>>> import numpy as np
>>> np.set_printoptions(precision=1, suppress=True, linewidth=100, sign=" ")
>>> def rd(a):
...     return np.round(a, 1) + 0
... 
>>> mat = np.load("test1.npy")
>>> print(mat)
[[ 1  0  1  3]
 [ 0  1  0  1]
 [ 1  0  1  0]
 [ 3  1  0  1]]
>>> ev, V = np.linalg.eigh(mat)
>>> print(np.unique(ev.round(6) + 0, return_counts=True)[1])
[ 1  1  1  1]
>>> print(np.abs(V[:, -1]).round(6).argmax())
0
>>> print(rd(V.T @ mat @ V))
[[-2.3  0.   0.   0. ]
 [ 0.   0.7  0.   0. ]
 [ 0.   0.   1.3  0. ]
 [ 0.   0.   0.   4.3]]
>>> print(rd(ev.sum()), np.trace(mat))
4.0 4
>>> print(rd(np.abs(V[:, -1])))
[ 0.7  0.2  0.2  0.7]
>>> print(rd(np.linalg.eigvalsh(mat @ mat)))
[  0.5   1.7   5.3  18.5]
>>> print([round(float(np.linalg.det(mat[:i, :i])), 2) + 0 for i in range(1, 5)])
[1.0, 1.0, 0.0, -9.0]
>>> print(np.all(np.linalg.eigvalsh(mat) > 0))
False
>>> X = np.load("mat.npy")
>>> print(X)
[[ 2.  2.  0.  0.  1.]
 [ 0.  3.  3.  0.  1.]
 [-2. -3. -3.  1.  1.]
 [-3. -1.  1.  2.  2.]
 [ 0.  0.  0.  0. -2.]]
>>> vec = np.array([1, 2, 0, 1, 0])
>>> target = X @ vec
>>> coef, lr = np.zeros(5), 1 / np.linalg.norm(X, 2) ** 2
>>> for i in range(200):
...     coef -= lr * X.T @ (X @ coef - target)
...     if i % 50 == 0: print(i, round(np.linalg.norm(X @ coef - target), 1))
... 
0 2.3
50 0.6
100 0.3
150 0.1
>>> print(rd(np.linalg.cond(X)))
13.3
>>> print(rd(coef))
[ 1.  2.  0.  1.  0.]
>>> E = np.array([[0.7, -0.9, -1.6, -1.5, -3.5, -1.0],
...     [-1.6, 1.7, -2.8, -2.5, 1.5, -1.1],
...     [-2.9, -2.3, 1.4, 0.5, -0.7, -2.0]])
>>> G = E.T @ E
>>> print((E @ E.T).shape)
(3, 3)
>>> print(rd(np.linalg.svd(E, compute_uv=False) ** 2))
[ 25.3  20.9  16.6]
>>> print(np.linalg.matrix_rank(G))
3
>>> print(np.allclose(G, G.T))
True
>>> A = np.loadtxt("block6.csv", delimiter=",")
>>> print(A)
[[ -0.8   0.5   1.8   3.3]
 [ -1.2  -0.5  -5.2 -10.6]
 [ -0.8  -1.7   0.    0.4]
 [ -0.5  -0.2   1.1   2.6]
 [  1.3   0.7  -0.4  -1.4]
 [  1.   -2.5   1.4   1.8]
 [ -1.3  -0.2  -1.   -1.9]
 [ -0.7   0.9  -1.3  -1. ]
 [ -0.6  -2.1  -2.3  -4.2]
 [ -0.4  -0.3  -3.7  -8.3]
 [ -1.3  -2.2  -0.3  -0.7]
 [ -0.7   2.1  -4.6  -9.5]
 [  1.1  -1.4   2.5   5.2]
 [  1.    1.    2.9   6. ]
 [  1.6  -1.6   0.1   0.1]
 [ -0.2  -1.5  -3.6  -6.6]
 [  0.4  -2.3  -2.3  -6. ]
 [  0.9  -2.5   3.2   5.7]]
>>> P = A @ np.linalg.solve(A.T @ A, A.T)
>>> print(rd(np.trace(P)))
4.0
>>> print(rd(np.diag(P)))
[ 0.2  0.2  0.2  0.1  0.2  0.2  0.1  0.3  0.2  0.2  0.3  0.3  0.2  0.1  0.3  0.3  0.3  0.2]
>>> print(rd(P @ A[:, 2]))
[ 1.8 -5.2  0.   1.1 -0.4  1.4 -1.  -1.3 -2.3 -3.7 -0.3 -4.6  2.5  2.9  0.1 -3.6 -2.3  3.2]
>>> print(np.allclose(P @ P, P))
True
>>> q, Rm = np.linalg.qr(mat)
>>> print(rd(abs(Rm[0, 0])), rd(np.linalg.norm(mat[:, 0])))
3.3 3.3
>>> print(rd(q @ Rm))
[[ 1.  0.  1.  3.]
 [ 0.  1.  0.  1.]
 [ 1.  0.  1.  0.]
 [ 3.  1.  0.  1.]]
>>> print(np.allclose(Rm.T @ Rm, mat.T @ mat))
True
>>> print(q.shape, Rm.shape)
(4, 4) (4, 4)
>>> print(rd(q.T @ q))
[[ 1.  0.  0.  0.]
 [ 0.  1.  0.  0.]
 [ 0.  0.  1.  0.]
 [ 0.  0.  0.  1.]]
>>> print(rd(Rm))
[[-3.3 -0.9 -0.6 -1.8]
 [ 0.  -1.1  0.5 -0.3]
 [ 0.   0.  -1.2 -1.8]
 [ 0.   0.   0.  -2.1]]
>>> print(rd(q))
[[-0.3  0.3 -0.6 -0.7]
 [ 0.  -0.9 -0.4  0. ]
 [-0.3  0.3 -0.6  0.7]
 [-0.9 -0.2  0.4  0. ]]
>>> print(rd(np.abs(np.diag(Rm))))
[ 3.3  1.1  1.2  2.1]
>>> D = np.linalg.norm(A[:, None] - A[None], axis=-1)
>>> print(rd(D[16]))
[ 10.6   5.9   6.9   9.5   5.9   8.7   5.1   6.1   2.1   3.4   5.9   6.2  12.2  13.5   6.7   1.7
   0.   12.9]
>>> print((D + 1e9 * np.eye(18)).round(6).argmin(axis=1))
[  3   9  10   0   7  14   7   6  16  15   2   9  17  12   5  16  15  12]
>>> print(rd(D[:5, :5]))
[[  0.   15.6   4.1   1.2   5.6]
 [ 15.6   0.   12.2  14.6  10.7]
 [  4.1  12.2   0.    2.9   3.7]
 [  1.2  14.6   2.9   0.    4.7]
 [  5.6  10.7   3.7   4.7   0. ]]
>>> print(D.shape)
(18, 18)
>>> print(np.unravel_index(D.round(6).argmax(), D.shape))
(np.int64(1), np.int64(13))
>>> print(np.flatnonzero(D[16] < D.mean() / 2))
[  8   9  15  16]
>>> print(rd(np.linalg.norm(A - A.mean(axis=0), axis=1)))
[  5.5  10.3   2.2   4.4   2.    4.3   1.5   1.9   3.6   7.6   2.    9.5   7.4   8.5   2.5   6.
   5.1   8.3]
>>> print(D.mean(axis=1).argmax())
1
>>> Xc = A - A.mean(axis=0)
>>> V = np.linalg.svd(Xc)[2][:1]
>>> M2 = Xc - Xc @ V.T @ V
>>> print(rd((Xc @ V.T).std(axis=0)))
[ 5.6]
>>> print(rd(np.cov(Xc @ V.T, rowvar=False)))
33.7
>>> print(rd(np.linalg.norm(M2) / np.linalg.norm(Xc)))
0.3
>>> th = np.radians(72)
>>> Rm = np.eye(4)
>>> Rm[2, 2] = Rm[0, 0] = np.cos(th)
>>> Rm[2, 0], Rm[0, 2] = -np.sin(th), np.sin(th)
>>> print(rd(Rm))
[[ 0.3  0.   1.   0. ]
 [ 0.   1.   0.   0. ]
 [-1.   0.   0.3  0. ]
 [ 0.   0.   0.   1. ]]
>>> M2 = A @ Rm.T
>>> print(rd(np.linalg.det(Rm)), rd(np.trace(Rm)))
1.0 2.6
>>> print(rd(M2))
[[  1.5   0.5   1.3   3.3]
 [ -5.3  -0.5  -0.5 -10.6]
 [ -0.2  -1.7   0.8   0.4]
 [  0.9  -0.2   0.8   2.6]
 [  0.    0.7  -1.4  -1.4]
 [  1.6  -2.5  -0.5   1.8]
 [ -1.4  -0.2   0.9  -1.9]
 [ -1.5   0.9   0.3  -1. ]
 [ -2.4  -2.1  -0.1  -4.2]
 [ -3.6  -0.3  -0.8  -8.3]
 [ -0.7  -2.2   1.1  -0.7]
 [ -4.6   2.1  -0.8  -9.5]
 [  2.7  -1.4  -0.3   5.2]
 [  3.1   1.   -0.1   6. ]
 [  0.6  -1.6  -1.5   0.1]
 [ -3.5  -1.5  -0.9  -6.6]
 [ -2.1  -2.3  -1.1  -6. ]
 [  3.3  -2.5   0.1   5.7]]
>>> print(np.allclose(A @ A.T, M2 @ M2.T))
True
>>> print(rd(np.linalg.svd(A, compute_uv=False)), rd(np.linalg.svd(M2, compute_uv=False)))
[ 24.8   6.7   3.5   1.1] [ 24.8   6.7   3.5   1.1]
>>> W0 = np.load("m.npy")
>>> print(W0)
[[-2 -2 -2 -2 -2 -2]
 [ 1  0  1  0  1  0]
 [-1 -2 -1 -2 -1 -2]
 [-2 -2 -2 -2 -2 -2]
 [ 1  0  1  0  1  0]
 [-1 -2 -1 -2 -1 -2]]
>>> print(np.linalg.cond(W0) > 100)
True
>>> print([round(float(x), 1) for x in np.linalg.svd(W0, compute_uv=False)[:3]])
[8.9, 2.3, 0.0]
>>> print(np.argsort(-np.linalg.norm(W0, axis=0).round(6), kind="stable")[:3])
[ 1  3  5]
>>> left, sigma, VT = np.linalg.svd(W0)
>>> print(np.argmax(sigma[:-1] / (sigma[1:] + 1e-6)) + 1)
2
>>> M2 = left[:, :2] @ np.diag(sigma[:2]) @ VT[:2]
>>> print(rd(M2))
[[-2. -2. -2. -2. -2. -2.]
 [ 1.  0.  1.  0.  1.  0.]
 [-1. -2. -1. -2. -1. -2.]
 [-2. -2. -2. -2. -2. -2.]
 [ 1.  0.  1.  0.  1.  0.]
 [-1. -2. -1. -2. -1. -2.]]
>>> print(rd(np.abs(W0 - M2).max()))
0.0
>>> print(rd(np.linalg.norm(W0 - M2, 2)), rd(sigma[2]))
0.0 0.0
